>>> import numpy as np
>>> import numpy.linalg as la
>>> np.set_printoptions(suppress=True, linewidth=140)
>>> feats = np.loadtxt("mat.csv", delimiter=",")
>>> print(feats)
[[ -1.74   0.24   1.75  -2.9    1.88   0.15  -5.36]
 [ -1.27 -10.66   2.47  -0.59  -0.33   0.74  -2.93]
 [ -7.62  -0.82  -0.56   5.51   0.01   1.47  -1.36]
 [ -0.99  -2.05  -1.67 -10.17   1.26   7.06  -1.66]
 [  1.88   0.72  -7.53  -2.37   6.36   3.78   8.42]
 [ -0.75   1.74   0.77  -3.24  -0.42   7.67  -3.76]
 [  1.71   4.89  -1.74  -5.86  -0.39  -4.62   0.64]
 [  6.28   1.27  -1.97  -1.53   2.29   4.89  -2.97]
 [  0.24  -5.06  -5.25   6.58   3.7    0.2    9.39]
 [ -0.08   1.23   3.64  -0.58   0.91   4.07   8.12]
 [  3.99  -5.98  -2.56  -1.9   -3.07  -2.01  -9.86]
 [ -2.47  -4.15   1.49   7.72   5.2    4.13   3.47]
 [  2.82   5.78  -3.5   -0.62  -3.28   2.72  -5.57]
 [  0.73  -2.87  -1.49   1.54  -2.25  -1.93   1.61]
 [  3.66  -5.17   0.18   3.18  -0.58  -4.35   4.3 ]
 [  3.61   3.01  -8.23   4.1    1.32   3.61   5.06]
 [ -1.     3.65   4.15  -2.77  -4.13   4.51  -7.77]
 [ -4.86  -6.58  -0.3   -2.64   7.41  -1.33  -6.63]
 [ -1.95   2.06  -1.26   6.73  -2.01   2.07  11.74]
 [ -2.44  -3.7   -4.22  -2.73  -2.79  -0.97   6.27]
 [ -0.01   4.05  -1.33  -5.03   2.54  -5.24  -0.08]
 [  7.02  -0.99   0.5    1.81  -1.43  -0.36   1.52]
 [  0.69  -3.37   5.35   0.09   0.43  -2.56  -2.43]
 [ -2.98   6.32  -5.8   -3.15  -3.1   -3.46  -2.87]
 [  0.87   3.05  -0.99  -2.28  -3.23   2.37   1.58]
 [  1.72  -2.57   0.68  -2.06   0.26   1.91   3.  ]
 [ -1.4   -5.55   0.7    1.22   2.6    3.93   5.51]
 [ -0.09   7.39  -1.74  -5.58  -0.23  -5.61   3.93]
 [  3.81  -4.33  -5.52   3.82  -8.63   2.21   3.44]
 [ -1.73   1.6   -2.27   1.64   4.32  -3.05   0.9 ]
 [  1.86   3.08  -5.78   1.99   2.14  -1.46   4.55]
 [  0.62  -3.47  -3.87   6.49  -1.96   2.18   7.62]
 [  2.95   5.96   2.83  -5.36  -2.07  -1.98  -4.17]
 [ -2.12   0.54   1.41  -3.38   2.06   1.09   5.29]
 [ -4.38  -0.98  -4.72  -3.31   8.3    5.26  -3.4 ]
 [  4.93  -3.3    3.93   3.44   2.42   2.46   1.67]
 [ -3.17  -1.37  -1.05   2.38   2.01  -1.92  -4.95]
 [  0.46   4.5    2.45   6.64  -5.97   5.15  -3.43]
 [ -2.04  -2.47   2.02   6.15  -1.55  -1.63   0.84]
 [  2.12   4.82  -2.01  -0.51  -2.13   1.17  -4.4 ]
 [  4.79  -8.16  -4.2    2.62   2.33   3.98   7.49]]
>>> O, Rm = la.qr(feats)
>>> print(np.round(np.abs(np.diag(Rm)), 2))
[19.64 27.53 21.63 25.09 19.8  21.77 28.06]
>>> other = np.array([[-3, -1, 0, -1], [-1, 2, 1, 1]])
>>> A = other.T @ other
>>> print(A)
[[10  1 -1  2]
 [ 1  5  2  3]
 [-1  2  1  1]
 [ 2  3  1  2]]
>>> def softmax(z):
...     e = np.exp(z - z.max(axis=-1, keepdims=True))
...     return e / e.sum(axis=-1, keepdims=True)
... 
>>> print(np.round(softmax(A).sum(axis=1), 2))
[1. 1. 1. 1.]
>>> print(np.round(softmax(10 * A[2]), 2) + 0)
[0. 1. 0. 0.]
>>> att = A @ A.T / np.sqrt(4)
>>> print(np.round(softmax(att)[2] @ A, 2))
[0.97 4.86 1.94 2.91]
>>> print(softmax(att).round(6).argmax(axis=1))
[0 1 1 0]
>>> print(np.round(softmax(att), 2) + 0)
[[1.   0.   0.   0.  ]
 [0.   1.   0.   0.  ]
 [0.   0.94 0.03 0.03]
 [0.62 0.37 0.   0.01]]
>>> print(np.round(softmax(att + np.triu(np.full(att.shape, -np.inf), 1)), 2) + 0)
[[1.   0.   0.   0.  ]
 [0.   1.   0.   0.  ]
 [0.   0.97 0.03 0.  ]
 [0.62 0.37 0.   0.01]]
>>> print(np.unravel_index(np.abs(A).argmax(), A.shape))
(np.int64(0), np.int64(0))
>>> print(A.sum(axis=1))
[12 11  3  8]
>>> print(A.shape)
(4, 4)
>>> proj = np.triu(np.array([[2, -2, 0, 0], [1, -2, -1, 0], [-2, -2, 0, -1], [0, -2, -2, -2]]), 1) + np.eye(4)
>>> other = proj @ A @ la.inv(proj)
>>> print(np.round(np.poly(other), 2) + 0)
[  1. -18.  77.   0.   0.]
>>> print(other)
[[ 8.  7.  2. -2.]
 [ 2.  7.  8. 10.]
 [-3. -7. -7. -8.]
 [ 2.  7.  8. 10.]]
>>> print(np.trace(other), np.trace(A))
18.0 18
>>> print(round(la.det(other), 2))
0.0
>>> print(proj @ A - A @ proj)
[[-2. 10. -3. -7.]
 [ 1.  0.  4.  1.]
 [-2. -5.  1. -1.]
 [ 0.  4.  3.  1.]]
>>> vals, evecs = la.eigh(A)
>>> vec = np.array([2, 2, 2, 1])
>>> print(np.abs(A).sum(axis=1).max(), np.abs(vals).max())
14 11.0
>>> print(np.round(la.eigvalsh(A[1:, 1:]), 2) + 0)
[0.   0.39 7.61]
>>> vals, evecs = la.eigh(A)
>>> print(np.abs(evecs[:, -1]).round(6).argmax())
0
>>> print(np.round(la.eigvalsh(A + 4 * np.eye(4)), 2))
[ 4.  4. 11. 15.]
>>> print(np.unique(vals.round(6) + 0, return_counts=True)[1])
[2 1 1]
>>> F = np.load("dump.npy")
>>> print(F)
[[ 0 -2 -3  3  3  3  1  1 -2  1  0]
 [ 2  0  0  2 -3 -2 -1  2 -2  1  3]
 [ 3  0  0  1 -3  0 -1  0  1 -2 -1]
 [-3 -2 -1  0  0  1 -2  1 -2  0 -1]
 [-3  3  3  0  0 -2 -1  0  1 -1 -3]
 [-3  2  0 -1  2  0 -1  2  0 -2  1]
 [-1  1  1  2  1  1  0 -2  1  0  1]
 [-1 -2  0 -1  0 -2  2  0 -1  0 -2]
 [ 2  2 -1  2 -1  0 -1  1  0 -1  1]
 [-1 -1  2  0  1  2  0  0  1  0  0]
 [ 0 -3  1  1  3 -1 -1  2 -1  0  0]]
>>> U, sig, VT = la.svd(F)
>>> evecs = VT[:(sig > 1e-8).sum()]
>>> rng = np.random.default_rng(51650)
>>> vec = F[0] + -3 * F[3] + rng.integers(2) * np.eye(11)[9]
>>> print(vec)
[ 9.  4.  0.  3.  3.  0.  7. -2.  4.  1.  3.]
>>> print(np.allclose(evecs.T @ evecs @ vec, vec))
True
>>> print(np.round(la.norm(F, 2) / la.norm(F), 2))
0.52
>>> print(la.matrix_rank(F, rtol=0.1))
10
>>> print([round(float(x), 2) for x in la.svd(F, compute_uv=False)[:3]])
[8.96, 8.96, 6.06]
>>> ang = np.sort(rng.uniform(-2, 2, 32))
>>> M = np.c_[ang, ang ** 2, ang ** 3] @ np.array([[2, 1, 1, 1, 1, 0, 0], [0, 0, 1, 0, 1, 1, 1], [2, 2, 2, 0, 0, 1, 2]])
>>> print(M.round(2) + 0)
[[-17.32 -15.43 -11.85  -1.89   1.69  -3.19  -9.96]
 [-13.77 -12.05  -9.06  -1.73   1.26  -2.17  -7.33]
 [-13.77 -12.04  -9.05  -1.73   1.26  -2.17  -7.33]
 [ -9.7   -8.21  -5.97  -1.5    0.74  -1.11  -4.47]
 [ -9.06  -7.6   -5.49  -1.45   0.66  -0.96  -4.03]
 [ -8.33  -6.93  -4.96  -1.4    0.57  -0.79  -3.56]
 [ -6.99  -5.69  -4.    -1.3    0.39  -0.51  -2.7 ]
 [ -5.94  -4.73  -3.27  -1.21   0.25  -0.3   -2.06]
 [ -5.69  -4.51  -3.1   -1.18   0.22  -0.26  -1.92]
 [ -5.19  -4.06  -2.77  -1.13   0.15  -0.17  -1.63]
 [ -3.61  -2.66  -1.76  -0.95  -0.05   0.05  -0.81]
 [ -3.57  -2.62  -1.73  -0.94  -0.05   0.05  -0.79]
 [ -2.89  -2.05  -1.34  -0.84  -0.13   0.11  -0.49]
 [ -1.83  -1.19  -0.77  -0.65  -0.23   0.15  -0.12]
 [ -1.1   -0.65  -0.44  -0.46  -0.25   0.11   0.02]
 [ -1.05  -0.61  -0.42  -0.44  -0.25   0.11   0.02]
 [ -0.67  -0.36  -0.27  -0.31  -0.21   0.06   0.04]
 [ -0.09  -0.05  -0.04  -0.05  -0.04   0.     0.  ]
 [ -0.03  -0.01  -0.01  -0.01  -0.01   0.     0.  ]
 [  0.31   0.16   0.18   0.15   0.17   0.03   0.03]
 [  0.93   0.53   0.69   0.4    0.56   0.23   0.29]
 [  2.19   1.47   1.99   0.72   1.24   0.89   1.27]
 [  2.37   1.61   2.18   0.75   1.32   1.     1.43]
 [  2.51   1.73   2.34   0.78   1.39   1.09   1.56]
 [  2.54   1.75   2.37   0.78   1.4    1.1    1.58]
 [  2.96   2.11   2.84   0.86   1.59   1.36   1.98]
 [  5.87   4.67   6.11   1.2    2.64   3.18   4.91]
 [  6.57   5.3    6.9    1.26   2.86   3.62   5.64]
 [  8.85   7.41   9.49   1.44   3.51   5.06   8.05]
 [  9.21   7.74   9.89   1.46   3.61   5.28   8.42]
 [ 10.76   9.2   11.64   1.56   4.01   6.26  10.08]
 [ 16.28  14.44  17.84   1.85   5.26   9.7   16.  ]]
>>> # looks like rank 3
>>> print(np.round(softmax(M[22]), 2))
[0.29 0.13 0.24 0.06 0.1  0.07 0.11]
>>> print(np.round(softmax(10 * M[22]), 2) + 0)
[0.86 0.   0.14 0.   0.   0.   0.  ]
>>> att = M @ M.T / np.sqrt(7)
>>> print(np.round(softmax(att)[22] @ M, 2))
[16.28 14.44 17.84  1.85  5.26  9.7  16.  ]
>>> print(softmax(att).round(6).argmax(axis=1))
[ 0  0  0  0  0  0  0  0  0  0  0  0  0  0  0  0  0  0  0 31 31 31 31 31 31 31 31 31 31 31 31 31]
>>> gram = np.cov(M, rowvar=False)
>>> print(np.round(np.polyfit(M[:, 5], M[:, 2], 1), 2))
[ 2.3  -1.74]
>>> print(np.argwhere(np.triu(np.abs(np.corrcoef(M.T)) > 0.8, 1)))
[[0 1]
 [0 2]
 [0 3]
 [0 5]
 [0 6]
 [1 2]
 [1 3]
 [1 5]
 [1 6]
 [2 3]
 [2 5]
 [2 6]
 [3 5]
 [3 6]
 [4 5]
 [5 6]]
>>> print(np.round(la.eigvalsh(gram)[::-1], 2) + 0)
[168.04   2.85   0.6    0.     0.     0.     0.  ]
>>> print(gram.shape)
(7, 7)
>>> print(np.allclose(M[:-1].T @ la.lstsq(M[:-1].T, M[-1])[0], M[-1]))
True
>>> print(np.unique(M.round(6), axis=0).shape)
(32, 7)
>>> print(la.lstsq(M[:-1].T, M[-1])[2])
3
>>> cent = M[[26, 13]].astype(float)
>>> for _ in range(7):
...     idx = la.norm(M[:, None] - cent, axis=-1).argmin(axis=1)
...     cent = np.array([M[idx == j].mean(axis=0) for j in range(2)])
... 
>>> print(idx)
[1 1 1 1 1 1 1 1 1 1 1 1 1 1 1 1 1 1 1 1 1 1 1 1 1 1 0 0 0 0 0 0]
>>> print(cent.round(2))
[[ 9.59  8.13 10.31  1.46  3.65  5.52  8.85]
 [-3.72 -3.16 -2.07 -0.57  0.52 -0.2  -1.5 ]]
>>> print(np.round(cent[1] - cent[0], 2))
[-13.31 -11.28 -12.38  -2.03  -3.12  -5.72 -10.35]
>>> print(np.bincount(idx))
[ 6 26]
>>> print(round(np.abs(M).max(), 2))
17.84
>>> print(np.unravel_index(np.abs(M).argmax(), M.shape))
(np.int64(31), np.int64(2))
>>> print(la.matrix_rank(M))
3
>>> print(round(la.norm(M), 2))
73.97
>>> print(np.round(M.sum(axis=0), 2))
[-39.26 -33.31   8.16  -5.95  35.52  27.79  14.11]
>>> arr = np.loadtxt("a.csv", delimiter=",")
>>> print(arr)
[[ 6. -7.  0.  0.]
 [ 9.  7.  0.  0.]
 [ 0.  0.  6. -7.]
 [ 0.  0.  9.  7.]]
>>> Ac = (feats - feats.mean(axis=0)) / feats.std(axis=0)
>>> print(np.argwhere(np.abs(Ac) > 2))
[[ 1  1]
 [ 2  0]
 [ 3  3]
 [ 5  5]
 [10  6]
 [15  2]
 [17  4]
 [18  6]
 [21  0]
 [28  4]
 [34  4]]
>>> print(np.round(Ac.std(axis=0), 2))
[1. 1. 1. 1. 1. 1. 1.]
>>> b = la.lstsq(np.delete(Ac, 5, axis=1), Ac[:, 5])[0]
>>> print(np.abs(b).argmax())
3
>>> print(round(1 - np.var(Ac[:, 5] - np.delete(Ac, 5, axis=1) @ b), 2))
0.02
>>> print(la.cond(M) > 100)
True
>>> print(np.argsort(-la.norm(M, axis=0).round(6), kind="stable")[:3])
[0 1 2]
>>> print(la.matrix_rank(M, rtol=0.1))
2
>>> data = np.array([[0, 0, 1], [0, 1, 0], [1, 0, 0]])
>>> print(data)
[[0 0 1]
 [0 1 0]
 [1 0 0]]
>>> w1 = np.array([[1, 8, 7, -2], [-4, -2, -1, 1], [-3, -9, -2, 4]])
>>> b = np.array([3, 3, 2, 3])
>>> H = np.maximum(data @ w1 + b, 0)
>>> print(la.matrix_rank(H))
3
>>> print(H)
[[ 0  0  0  7]
 [ 0  1  1  4]
 [ 4 11  9  1]]
>>> print(np.round((H > 0).mean(axis=0), 2))
[0.33 0.67 0.67 1.  ]
>>> cent = np.array([[1, 2, 0], [1, 1, 1], [2, 1, 2], [0, 2, 1]])
>>> print(H @ cent)
[[ 0 14  7]
 [ 3 10  7]
 [33 30 30]]
>>> print((H @ cent).round(6).argmax(axis=1))
[1 1 0]
>>> other = np.array([[-1, 2], [-1, 0]])
>>> cent = np.kron(other, data)
>>> print(cent)
[[ 0  0 -1  0  0  2]
 [ 0 -1  0  0  2  0]
 [-1  0  0  2  0  0]
 [ 0  0 -1  0  0  0]
 [ 0 -1  0  0  0  0]
 [-1  0  0  0  0  0]]
>>> print(round(float(la.norm(cent, 2)), 2), round(la.norm(other, 2) * la.norm(data, 2), 2))
2.29 2.29
>>> print(la.matrix_rank(cent))
6
>>> print(cent.shape)
(6, 6)
